$ python3 -q
>>> import numpy as np
>>> np.set_printoptions(precision=3, suppress=True, linewidth=160)
>>> M2 = np.array([[1, 2, -1, -1],
...     [-2, 1, -1, 0],
...     [0, 2, 1, -1],
...     [-1, 0, -1, 2],
...     [0, 1, 1, 1],
...     [-2, -1, 2, 1]])
>>> C = np.array([[-3, 3, 1, -2, 1, -3, 0, -2, 3],
...     [2, 3, -2, -1, -3, -1, 1, 2, 3],
...     [-3, 2, 2, -1, -3, -3, 0, 1, -1],
...     [-1, -3, 3, -2, 2, 0, -1, 0, -2]])
>>> arr = M2 @ C
>>> print(arr)
[[  5  10  -8  -1  -4  -2   3   1  12]
 [ 11  -5  -6   4  -2   8   1   5  -2]
 [  2  11  -5  -1 -11  -5   3   5   7]
 [  4 -11   3  -1   6   6  -2   1  -6]
 [ -2   2   3  -4  -4  -4   0   3   0]
 [ -3  -8   7   1  -3   1  -2   4 -13]]
>>> print(np.round(np.linalg.norm(arr, 2) / np.linalg.norm(arr), 3))
0.799
>>> print(np.linalg.cond(arr) > 100)
True
>>> print(np.argsort(-np.linalg.norm(arr, axis=0).round(6), kind="stable")[:3])
[1 8 4]
>>> print(round(float(np.linalg.norm(arr[5], 1)), 3), round(float(np.linalg.norm(arr[5], np.inf)), 3))
42.0 13.0
>>> print(round(np.linalg.norm(arr, 1), 3), round(float(np.linalg.norm(arr, np.inf)), 3))
47.0 50.0
>>> print(np.linalg.norm(arr, axis=0))
[13.379 20.857 13.856  6.    14.213 12.083  5.196  8.775 20.05 ]
>>> print(np.linalg.norm(arr, axis=1))
[19.079 17.205 19.494 16.125  8.602 17.944]
>>> print(np.round(np.linalg.norm(arr[5] - arr[3]), 3))
15.556
>>> print(np.round(np.linalg.norm(arr, "nuc"), 3))
72.324
>>> print(np.linalg.norm(arr, axis=1).argmax())
2
>>> M2 = np.array([[-1, -2],
...     [3, 0],
...     [-1, 3],
...     [2, -2],
...     [1, 1],
...     [-3, 3],
...     [-2, -3],
...     [0, 0],
...     [0, -3]])
>>> print(np.linalg.matrix_rank(np.vstack([arr, M2.T])))
6
>>> print(M2.T @ arr.T)
[[ 27 -40  32 -50   5 -28]
 [-87 -23 -73  51   5  70]]
>>> print(np.einsum("ij,ij->i", arr, arr))
[364 296 380 260  74 322]
>>> print(np.linalg.matrix_rank(arr @ M2))
2
>>> K = np.load("block3.npy")
>>> print(K)
[[6. 5. 0. 5. 0. 5. 5. 0. 5. 5. 0. 0.]
 [5. 6. 0. 5. 0. 5. 5. 0. 5. 5. 0. 0.]
 [0. 0. 6. 0. 0. 0. 0. 5. 0. 0. 5. 5.]
 [5. 5. 0. 6. 0. 5. 5. 0. 5. 5. 0. 0.]
 [0. 0. 0. 0. 6. 0. 0. 0. 0. 0. 0. 0.]
 [5. 5. 0. 5. 0. 6. 5. 0. 5. 5. 0. 0.]
 [5. 5. 0. 5. 0. 5. 6. 0. 5. 5. 0. 0.]
 [0. 0. 5. 0. 0. 0. 0. 6. 0. 0. 5. 5.]
 [5. 5. 0. 5. 0. 5. 5. 0. 6. 5. 0. 0.]
 [5. 5. 0. 5. 0. 5. 5. 0. 5. 6. 0. 0.]
 [0. 0. 5. 0. 0. 0. 0. 5. 0. 0. 6. 5.]
 [0. 0. 5. 0. 0. 0. 0. 5. 0. 0. 5. 6.]]
>>> L = np.linalg.cholesky(K)
>>> print(K / np.sqrt(np.outer(np.diag(K), np.diag(K))))
[[1.    0.833 0.    0.833 0.    0.833 0.833 0.    0.833 0.833 0.    0.   ]
 [0.833 1.    0.    0.833 0.    0.833 0.833 0.    0.833 0.833 0.    0.   ]
 [0.    0.    1.    0.    0.    0.    0.    0.833 0.    0.    0.833 0.833]
 [0.833 0.833 0.    1.    0.    0.833 0.833 0.    0.833 0.833 0.    0.   ]
 [0.    0.    0.    0.    1.    0.    0.    0.    0.    0.    0.    0.   ]
 [0.833 0.833 0.    0.833 0.    1.    0.833 0.    0.833 0.833 0.    0.   ]
 [0.833 0.833 0.    0.833 0.    0.833 1.    0.    0.833 0.833 0.    0.   ]
 [0.    0.    0.833 0.    0.    0.    0.    1.    0.    0.    0.833 0.833]
 [0.833 0.833 0.    0.833 0.    0.833 0.833 0.    1.    0.833 0.    0.   ]
 [0.833 0.833 0.    0.833 0.    0.833 0.833 0.    0.833 1.    0.    0.   ]
 [0.    0.    0.833 0.    0.    0.    0.    0.833 0.    0.    1.    0.833]
 [0.    0.    0.833 0.    0.    0.    0.    0.833 0.    0.    0.833 1.   ]]
>>> print(L @ L.T)
[[6. 5. 0. 5. 0. 5. 5. 0. 5. 5. 0. 0.]
 [5. 6. 0. 5. 0. 5. 5. 0. 5. 5. 0. 0.]
 [0. 0. 6. 0. 0. 0. 0. 5. 0. 0. 5. 5.]
 [5. 5. 0. 6. 0. 5. 5. 0. 5. 5. 0. 0.]
 [0. 0. 0. 0. 6. 0. 0. 0. 0. 0. 0. 0.]
 [5. 5. 0. 5. 0. 6. 5. 0. 5. 5. 0. 0.]
 [5. 5. 0. 5. 0. 5. 6. 0. 5. 5. 0. 0.]
 [0. 0. 5. 0. 0. 0. 0. 6. 0. 0. 5. 5.]
 [5. 5. 0. 5. 0. 5. 5. 0. 6. 5. 0. 0.]
 [5. 5. 0. 5. 0. 5. 5. 0. 5. 6. 0. 0.]
 [0. 0. 5. 0. 0. 0. 0. 5. 0. 0. 6. 5.]
 [0. 0. 5. 0. 0. 0. 0. 5. 0. 0. 5. 6.]]
>>> print(np.round(np.prod(np.diag(L)) ** 2, 3), np.round(np.linalg.det(K), 3))
4536.0 4536.0
>>> vals, V = np.linalg.eigh(K)
>>> vec = np.array([1, 1, -2, 3, 3, 2, 1, -1, -3, 2, 3, -3])
>>> print(np.abs(K).sum(axis=1).max(), np.round(np.abs(vals).max(), 3))
36.0 36.0
>>> print(round(float(vec @ K @ vec / (vec @ vec)), 3), np.round(vals[0], 3), np.round(vals[-1], 3))
6.492 1.0 36.0
>>> print(np.round(V * np.abs(vals) @ V.T, 3) + 0)
[[6. 5. 0. 5. 0. 5. 5. 0. 5. 5. 0. 0.]
 [5. 6. 0. 5. 0. 5. 5. 0. 5. 5. 0. 0.]
 [0. 0. 6. 0. 0. 0. 0. 5. 0. 0. 5. 5.]
 [5. 5. 0. 6. 0. 5. 5. 0. 5. 5. 0. 0.]
 [0. 0. 0. 0. 6. 0. 0. 0. 0. 0. 0. 0.]
 [5. 5. 0. 5. 0. 6. 5. 0. 5. 5. 0. 0.]
 [5. 5. 0. 5. 0. 5. 6. 0. 5. 5. 0. 0.]
 [0. 0. 5. 0. 0. 0. 0. 6. 0. 0. 5. 5.]
 [5. 5. 0. 5. 0. 5. 5. 0. 6. 5. 0. 0.]
 [5. 5. 0. 5. 0. 5. 5. 0. 5. 6. 0. 0.]
 [0. 0. 5. 0. 0. 0. 0. 5. 0. 0. 6. 5.]
 [0. 0. 5. 0. 0. 0. 0. 5. 0. 0. 5. 6.]]
>>> print((np.sign(V[:, -1].round(6)) == np.sign(V[0, -1].round(6))).astype(int))
[1 1 0 1 0 1 1 0 1 1 0 0]
>>> vec = np.ones(12)
>>> for _ in range(4):
...     vec = K @ vec
...     vec /= np.linalg.norm(vec)
...     print(round(vec @ K @ vec, 3))
... 
33.467
35.066
35.67
35.886
>>> print(round(float(np.linalg.eigvalsh(K)[-1]), 3))
36.0
>>> def softmax(z):
...     e = np.exp(z - z.max(axis=-1, keepdims=True))
...     return e / e.sum(axis=-1, keepdims=True)
... 
>>> print(np.round(softmax(10 * K[2]), 3) + 0)
[0. 0. 1. 0. 0. 0. 0. 0. 0. 0. 0. 0.]
>>> print(softmax(K[2]))
[0.001 0.001 0.471 0.001 0.001 0.001 0.001 0.173 0.001 0.001 0.173 0.173]
>>> scores = K @ K.T / np.sqrt(12)
>>> print(np.round(softmax(scores), 3) + 0)
[[0.182 0.136 0.    0.136 0.    0.136 0.136 0.    0.136 0.136 0.    0.   ]
 [0.136 0.182 0.    0.136 0.    0.136 0.136 0.    0.136 0.136 0.    0.   ]
 [0.    0.    0.308 0.    0.    0.    0.    0.231 0.    0.    0.231 0.231]
 [0.136 0.136 0.    0.182 0.    0.136 0.136 0.    0.136 0.136 0.    0.   ]
 [0.    0.    0.    0.    1.    0.    0.    0.    0.    0.    0.    0.   ]
 [0.136 0.136 0.    0.136 0.    0.182 0.136 0.    0.136 0.136 0.    0.   ]
 [0.136 0.136 0.    0.136 0.    0.136 0.182 0.    0.136 0.136 0.    0.   ]
 [0.    0.    0.231 0.    0.    0.    0.    0.308 0.    0.    0.231 0.231]
 [0.136 0.136 0.    0.136 0.    0.136 0.136 0.    0.182 0.136 0.    0.   ]
 [0.136 0.136 0.    0.136 0.    0.136 0.136 0.    0.136 0.182 0.    0.   ]
 [0.    0.    0.231 0.    0.    0.    0.    0.231 0.    0.    0.308 0.231]
 [0.    0.    0.231 0.    0.    0.    0.    0.231 0.    0.    0.231 0.308]]
>>> print(softmax(scores).round(6).argmax(axis=1))
[ 0  1  2  3  4  5  6  7  8  9 10 11]
